$ python -q
>>> import numpy as np
>>> np.set_printoptions(suppress=True, linewidth=100)
>>> rd = lambda a: np.round(a, 4) + 0
>>> arr = np.load("arr.npy")
>>> arr
array([[ 2,  0,  0, -3,  3],
       [ 3,  1,  1, -2,  2],
       [ 1,  0,  1, -3,  3],
       [ 2,  3,  3, -1,  1],
       [ 0,  2,  2,  0,  0],
       [ 3,  2,  0,  0,  0]])
>>> rd(np.linalg.norm(arr, 2) / np.linalg.norm(arr))
np.float64(0.8282)
>>> np.linalg.matrix_rank(arr, rtol=0.1)
np.int64(3)
>>> [round(float(x), 4) for x in np.linalg.svd(arr, compute_uv=False)[:3]]
[8.5269, 4.9144, 2.9729]
>>> mat = np.load("out3.npy")
>>> mat
array([[-3.,  1.,  0.,  0.,  0.,  0.,  0.],
       [ 0., -3.,  1.,  0.,  0.,  0.,  0.],
       [ 0.,  0., -3.,  1.,  0.,  0.,  0.],
       [ 0.,  0.,  0., -3.,  1.,  0.,  0.],
       [ 0.,  0.,  0.,  0., -3.,  1.,  0.],
       [ 0.,  0.,  0.,  0.,  0., -3.,  1.],
       [ 0.,  0.,  0.,  0.,  0.,  0., -3.]])
>>> t3 = np.stack([mat, 5 * mat, mat[::-1]])
>>> t3.sum(axis=0)
array([[-18.,   6.,   0.,   0.,   0.,   0.,  -3.],
       [  0., -18.,   6.,   0.,   0.,  -3.,   1.],
       [  0.,   0., -18.,   6.,  -3.,   1.,   0.],
       [  0.,   0.,   0., -21.,   7.,   0.,   0.],
       [  0.,   0.,  -3.,   1., -18.,   6.,   0.],
       [  0.,  -3.,   1.,   0.,   0., -18.,   6.],
       [ -3.,   1.,   0.,   0.,   0.,   0., -18.]])
>>> t3.shape
(3, 7, 7)
>>> rd(np.linalg.norm(t3, axis=(1, 2)))
array([ 8.3066, 41.5331,  8.3066])
>>> np.einsum("bij,cij->bc", t3, t3)
array([[  69.,  345.,   10.],
       [ 345., 1725.,   50.],
       [  10.,   50.,   69.]])
